>>> import numpy as np
>>> np.set_printoptions(precision=3, suppress=True, linewidth=100)
>>> sigma = 3 * 0.9 ** np.arange(3)
>>> O, _ = np.linalg.qr(np.array([[0.3, -1.6, 0.1], [0.0, 1.8, 1.3], [1.0, 0.5, 0.4]]))
>>> rng = np.random.default_rng(86848)
>>> feats = rng.normal(size=(11, 3)) * sigma @ O
>>> feats
array([[-2.177, -2.123, -0.398],
       [-0.777, -2.257,  0.336],
       [-1.91 ,  0.688,  5.561],
       [ 1.92 , -2.564,  1.183],
       [ 2.942, -0.3  ,  8.001],
       [-0.329,  3.855, -4.195],
       [-2.326,  3.377, -1.581],
       [-1.646,  2.094, -5.183],
       [-4.154,  3.345, -0.361],
       [-1.633, -0.995,  2.311],
       [-1.449,  2.394, -0.516]])
>>> W2 = feats[[6, 2]].astype(float)
>>> for _ in range(5):
...     labels = np.linalg.norm(feats[:, None] - W2, axis=-1).argmin(axis=1)
...     W2 = np.array([feats[labels == j].mean(axis=0) for j in range(2)])
... 
>>> labels
array([0, 1, 1, 1, 1, 0, 0, 0, 0, 1, 0])
>>> np.abs(W2[1] - W2[0]).argmax()
np.int64(2)
>>> D = np.linalg.norm(feats[:, None] - feats[None], axis=-1)
>>> D[6]
array([ 5.628,  6.149,  7.642,  7.808, 11.536,  3.324,  0.   ,  3.884,  2.198,  5.894,  1.694])
>>> np.linalg.norm(feats, axis=1)
array([3.067, 2.41 , 5.92 , 3.415, 8.53 , 5.707, 4.395, 5.827, 5.346, 3.   , 2.846])
>>> np.linalg.matrix_rank(D ** 2)
np.int64(5)
>>> u = np.array([2, 0, 1])
>>> np.convolve(feats[3], u)
array([ 3.84 , -5.129,  4.286, -2.564,  1.183])
>>> A = np.loadtxt("dump.csv", delimiter=",")
>>> A
array([[-0.1  ,  0.3  , -0.9  , -0.3  ],
       [ 0.3  ,  0.918,  0.245,  0.082],
       [-0.9  ,  0.245,  0.264, -0.245],
       [-0.3  ,  0.082, -0.245,  0.918]])
>>> x0 = np.array([0, 1, 0])
>>> feats * x0
array([[-0.   , -2.123, -0.   ],
       [-0.   , -2.257,  0.   ],
       [-0.   ,  0.688,  0.   ],
       [ 0.   , -2.564,  0.   ],
       [ 0.   , -0.3  ,  0.   ],
       [-0.   ,  3.855, -0.   ],
       [-0.   ,  3.377, -0.   ],
       [-0.   ,  2.094, -0.   ],
       [-0.   ,  3.345, -0.   ],
       [-0.   , -0.995,  0.   ],
       [-0.   ,  2.394, -0.   ]])
>>> np.sign((feats @ x0).round(6))
array([-1., -1.,  1., -1., -1.,  1.,  1.,  1.,  1., -1.,  1.])
>>> feats @ x0
array([-2.123, -2.257,  0.688, -2.564, -0.3  ,  3.855,  3.377,  2.094,  3.345, -0.995,  2.394])
>>> (feats @ x0).argmax()
np.int64(5)
>>> feats @ (2 * x0)
array([-4.246, -4.514,  1.376, -5.129, -0.6  ,  7.71 ,  6.755,  4.188,  6.69 , -1.989,  4.789])
>>> feats @ np.eye(3)[2]
array([-0.398,  0.336,  5.561,  1.183,  8.001, -4.195, -1.581, -5.183, -0.361,  2.311, -0.516])
